In [1]: import numpy as np

In [2]: import numpy.linalg as la

In [3]: np.set_printoptions(precision=3, suppress=True, linewidth=100, legacy="1.25")

In [4]: m1 = np.array([[-2.0, 1.0, 1.0, 1.0],
   ...:     [1.0, -2.0, 1.0, 1.0],
   ...:     [1.0, 1.0, -2.0, 1.0],
   ...:     [1.0, 1.0, 1.0, -2.0]])

In [5]: m1
Out[5]: 
array([[-2.,  1.,  1.,  1.],
       [ 1., -2.,  1.,  1.],
       [ 1.,  1., -2.,  1.],
       [ 1.,  1.,  1., -2.]])

In [6]: ev, vecs = la.eigh(m1)

In [7]: vec = np.array([0, 1, 0, 0])

In [8]: vecs * np.maximum(ev, 0) @ vecs.T
Out[8]: 
array([[0.25, 0.25, 0.25, 0.25],
       [0.25, 0.25, 0.25, 0.25],
       [0.25, 0.25, 0.25, 0.25],
       [0.25, 0.25, 0.25, 0.25]])

In [9]: vec @ m1 @ vec
Out[9]: -2.0

In [10]: vecs * np.abs(ev) @ vecs.T
Out[10]: 
array([[ 2.5, -0.5, -0.5, -0.5],
       [-0.5,  2.5, -0.5, -0.5],
       [-0.5, -0.5,  2.5, -0.5],
       [-0.5, -0.5, -0.5,  2.5]])

In [11]: print(np.abs(m1).sum(axis=1).max(), round(float(np.abs(ev).max()), 3))
5.0 3.0

In [12]: print((m1 @ m1)[0])
[ 7. -2. -2. -2.]

In [13]: np.sort(np.abs(np.fft.fft(m1[0]))), np.sort(la.svd(m1, compute_uv=False))
Out[13]: (array([1., 3., 3., 3.]), array([1., 3., 3., 3.]))

In [14]: print(m1 @ (-1.0) ** np.arange(4))
[-3.  3. -3.  3.]

In [15]: print(np.allclose(m1 @ m1.T, m1.T @ m1))
True

In [16]: m1 @ np.ones(4)
Out[16]: array([1., 1., 1., 1.])

In [17]: ev, vecs = la.eigh(m1)

In [18]: np.round(vecs.T @ m1 @ vecs, 3) + 0
Out[18]: 
array([[-3.,  0.,  0.,  0.],
       [ 0., -3.,  0.,  0.],
       [ 0.,  0., -3.,  0.],
       [ 0.,  0.,  0.,  1.]])

In [19]: (ev > 1e-8).sum(), (ev < -1e-8).sum()
Out[19]: (1, 3)

In [20]: np.abs(vecs[:, -1]).round(6).argmax()
Out[20]: 0

In [21]: vecs @ np.diag(ev) @ vecs.T
Out[21]: 
array([[-2.,  1.,  1.,  1.],
       [ 1., -2.,  1.,  1.],
       [ 1.,  1., -2.,  1.],
       [ 1.,  1.,  1., -2.]])

In [22]: t = np.radians(45)

In [23]: r_ = np.eye(4)

In [24]: r_[2, 2] = r_[0, 0] = np.cos(t)

In [25]: r_[2, 0], r_[0, 2] = -np.sin(t), np.sin(t)

In [26]: r_
Out[26]: 
array([[ 0.707,  0.   ,  0.707,  0.   ],
       [ 0.   ,  1.   ,  0.   ,  0.   ],
       [-0.707,  0.   ,  0.707,  0.   ],
       [ 0.   ,  0.   ,  0.   ,  1.   ]])

In [27]: Y = m1 @ r_.T

In [28]: np.allclose(la.norm(m1, axis=1), la.norm(Y, axis=1))
Out[28]: True

In [29]: [round(float(la.det(m1[:i, :i])), 2) + 0 for i in range(1, 5)]
Out[29]: [-2.0, 3.0, 0.0, -27.0]

In [30]: print(np.all(la.eigvalsh(m1) > 0))
False

In [31]: np.round(la.eigvalsh(m1).min(), 3)
Out[31]: -3.0

In [32]: data = np.loadtxt("case9.csv", delimiter=",")

In [33]: data
Out[33]: 
array([[3., 1., 1., 1.],
       [1., 3., 1., 1.],
       [1., 1., 3., 1.],
       [1., 1., 1., 3.]])

In [34]: la.eigvals(data)
Out[34]: array([2., 6., 2., 2.])

In [35]: np.round(la.det(2 * data), 3), round(la.det(data), 3)
Out[35]: (768.0, 48.0)

In [36]: np.kron(np.eye(2, dtype=int), data)
Out[36]: 
array([[3., 1., 1., 1., 0., 0., 0., 0.],
       [1., 3., 1., 1., 0., 0., 0., 0.],
       [1., 1., 3., 1., 0., 0., 0., 0.],
       [1., 1., 1., 3., 0., 0., 0., 0.],
       [0., 0., 0., 0., 3., 1., 1., 1.],
       [0., 0., 0., 0., 1., 3., 1., 1.],
       [0., 0., 0., 0., 1., 1., 3., 1.],
       [0., 0., 0., 0., 1., 1., 1., 3.]])

In [37]: np.einsum("ij,ji->", data, data)
Out[37]: 48.0

In [38]: np.poly(data)
Out[38]: array([  1., -12.,  48., -80.,  48.])

In [39]: np.round(la.det(data[::-1]), 3)
Out[39]: 48.0

In [40]: vec = np.array([2, 2, 1, 1])

In [41]: h1 = np.maximum(data @ vec, 0)

In [42]: h1
Out[42]: array([10., 10.,  8.,  8.])

In [43]: data.T @ h1
Out[43]: array([56., 56., 52., 52.])

In [44]: left, sigma, Vt = la.svd(data, full_matrices=False)

In [45]: np.cumsum(sigma ** 2) / np.sum(sigma ** 2)
Out[45]: array([0.75 , 0.833, 0.917, 1.   ])

In [46]: np.allclose(left * sigma @ Vt, data)
Out[46]: True

In [47]: (sigma > 1e-8).sum()
Out[47]: 4

In [48]: round(np.sqrt((sigma ** 2).sum()), 3), round(la.norm(data), 3)
Out[48]: (6.928, 6.928)

In [49]: print(left.shape, sigma.shape, Vt.shape)
(4, 4) (4,) (4, 4)

In [50]: sigma
Out[50]: array([6., 2., 2., 2.])

In [51]: arr = np.load("out12.npy")

In [52]: arr
Out[52]: 
array([[-1, -5, -1, -5, -1, -5],
       [-9,  0, -9,  0, -9,  0],
       [ 3,  9,  3,  9,  3,  9],
       [-1, -5, -1, -5, -1, -5],
       [-9,  0, -9,  0, -9,  0],
       [ 3,  9,  3,  9,  3,  9]])

In [53]: vec = np.array([2, 0, -1, -2, -2, -1])

In [54]: h1 = np.maximum(arr @ vec, 0)

In [55]: print(np.flatnonzero(h1 > 1e-9))
[0 1 3 4]

In [56]: np.maximum(arr @ vec, 0) - np.maximum(-arr @ vec, 0)
Out[56]: array([ 16,   9, -30,  16,   9, -30])

In [57]: np.tanh(arr @ vec)
Out[57]: array([ 1.,  1., -1.,  1.,  1., -1.])

In [58]: left, sigma, Vt = la.svd(arr)

In [59]: vecs = Vt[:(sigma > 1e-8).sum()]

In [60]: rng = np.random.default_rng(78051)

In [61]: vec = arr[0] + 2 * arr[2] + rng.integers(2) * np.eye(6)[3]

In [62]: print(vec)
[ 5. 13.  5. 13.  5. 13.]

In [63]: round(float(la.norm(vec - vecs.T @ vecs @ vec)), 3)
Out[63]: 0.0

In [64]: la.matrix_rank(np.vstack([arr, vec]))
Out[64]: 2

In [65]: np.diag(vecs.T @ vecs)
Out[65]: array([0.333, 0.333, 0.333, 0.333, 0.333, 0.333])

In [66]: np.allclose(arr, arr.T)
Out[66]: False

In [67]: np.allclose(arr @ arr.T, arr.T @ arr)
Out[67]: False

In [68]: print(arr @ arr)
[[ 42 -24  42 -24  42 -24]
 [ 63 -36  63 -36  63 -36]
 [-84  48 -84  48 -84  48]
 [ 42 -24  42 -24  42 -24]
 [ 63 -36  63 -36  63 -36]
 [-84  48 -84  48 -84  48]]

In [69]: round(float(np.abs(la.eigvals(arr)).max()), 3)
Out[69]: 3.0

In [70]: print(np.trace(arr))
-3

In [71]: np.round(la.det(arr), 3)
Out[71]: 0.0

In [72]: left, sigma, Vt = la.svd(arr)

In [73]: sigma.round(3) + 0
Out[73]: array([28.075, 19.844,  0.   ,  0.   ,  0.   ,  0.   ])

In [74]: np.argmax(sigma[:-1] / (sigma[1:] + 1e-6)) + 1
Out[74]: 2

In [75]: Y = left[:, :2] @ np.diag(sigma[:2]) @ Vt[:2]

In [76]: round(float(la.norm(arr - Y) / la.norm(arr)), 3)
Out[76]: 0.0

In [77]: print(la.matrix_rank(arr, rtol=0.05))
2

In [78]: np.round(np.abs(arr - Y).max(), 3)
Out[78]: 0.0

In [79]: print(la.matrix_rank(Y))
2

In [80]: arr.ravel(order="F")
Out[80]: 
array([-1, -9,  3, -1, -9,  3, -5,  0,  9, -5,  0,  9, -1, -9,  3, -1, -9,  3, -5,  0,  9, -5,  0,
        9, -1, -9,  3, -1, -9,  3, -5,  0,  9, -5,  0,  9])

In [81]: t3 = arr.reshape(6, 2, -1)

In [82]: print(t3.shape)
(6, 2, 3)

In [83]: print(np.einsum("ihd,ihd->ih", t3, t3))
[[ 27  51]
 [162  81]
 [ 99 171]
 [ 27  51]
 [162  81]
 [ 99 171]]

In [84]: t3[:, 0]
Out[84]: 
array([[-1, -5, -1],
       [-9,  0, -9],
       [ 3,  9,  3],
       [-1, -5, -1],
       [-9,  0, -9],
       [ 3,  9,  3]])

In [85]: print(np.einsum("ihd,jhd->hij", t3, t3).shape)
(2, 6, 6)

In [86]: J = np.load("layer11.npy")

In [87]: J
Out[87]: 
array([[ 1, -2,  4, -8],
       [ 1, -1,  1, -1],
       [ 1,  0,  0,  0]])

In [88]: Y = J[0, 0] * J[1:] - np.outer(J[1:, 0], J[0])

In [89]: Y
Out[89]: 
array([[ 0,  1, -3,  7],
       [ 0,  2, -4,  8]])

In [90]: np.flatnonzero(~Y.round(6).any(axis=1))
Out[90]: array([], dtype=int64)

In [91]: la.matrix_rank(Y), la.matrix_rank(J)
Out[91]: (2, 3)

In [92]: F = np.load("mat.npy")

In [93]: F
Out[93]: 
array([[ 0,  0,  2,  4,  3],
       [ 0,  0, -5,  1, -3],
       [-2,  5,  0,  0, -1],
       [-4, -1,  0,  0,  1],
       [-3,  3,  1, -1,  0]])

In [94]: left, sigma, Vt = la.svd(F)

In [95]: np.argmax(sigma[:-1] / (sigma[1:] + 1e-6)) + 1
Out[95]: 4

In [96]: print(sigma.round(3) + 0)
[6.98  6.98  4.157 4.157 0.   ]

In [97]: Y = left[:, :4] @ np.diag(sigma[:4]) @ Vt[:4]

In [98]: print(round(float(la.norm(F - Y, 2)), 3), np.round(sigma[4], 3))
0.0 0.0

In [99]: la.matrix_rank(F, rtol=0.05)
Out[99]: 4

In [100]: print(round(np.abs(F - Y).max(), 3))
0.0

In [101]: print(la.matrix_rank(Y))
4
